$ python -q
>>> import numpy as np
>>> from numpy import linalg as LA
>>> np.set_printoptions(precision=3, suppress=True, linewidth=160, sign=" ")
>>> rd = lambda a: np.round(a, 3) + 0
>>> E = np.load("a.npy")
>>> E
array([[ 3,  2,  3],
       [ 3,  0,  0],
       [ 0,  0,  0],
       [ 2,  3,  0],
       [ 0,  0,  0],
       [ 3,  0,  0],
       [ 0,  0,  0],
       [ 3,  0,  0],
       [ 2,  3,  0],
       [ 0,  0,  0],
       [ 3,  0,  0],
       [ 0,  0,  0],
       [ 5,  5,  3],
       [ 5,  3,  0],
       [ 3,  2,  3]])
>>> dist = LA.norm(E[:, None] - E[None], axis=-1)
>>> rd(dist[:5, :5])
array([[ 0.   ,  3.606,  4.69 ,  3.317,  4.69 ],
       [ 3.606,  0.   ,  3.   ,  3.162,  3.   ],
       [ 4.69 ,  3.   ,  0.   ,  3.606,  0.   ],
       [ 3.317,  3.162,  3.606,  0.   ,  3.606],
       [ 4.69 ,  3.   ,  0.   ,  3.606,  0.   ]])
>>> rd(LA.norm(E - E.mean(axis=0), axis=1))
array([ 2.674,  1.597,  2.52 ,  1.902,  2.52 ,  1.597,  2.52 ,  1.597,  1.902,  2.52 ,  1.597,  2.52 ,  5.331,  3.438,  2.674])
>>> dist.mean(axis=1).argmax()
np.int64(12)
>>> dist.shape
(15, 15)
>>> np.flatnonzero(dist[5] < dist.mean() / 2)
array([  1,   5,   7,  10])
>>> (dist + 1e9 * np.eye(15)).round(6).argmin(axis=1)
array([ 14,   5,   4,   8,   2,   1,   2,   1,   3,   2,   1,   2,   0,   3,   0])
>>> dist[5].round(6).argsort(kind="stable")[:4]
array([  1,   5,   7,  10])
>>> cov = np.cov(E, rowvar=False)
>>> np.argwhere(np.triu(np.abs(np.corrcoef(E.T)) > 0.8, 1))
array([], shape=(0, 2), dtype=int64)
>>> rd(np.polyfit(E[:, 0], E[:, 1], 1))
array([ 0.585, -0.049])
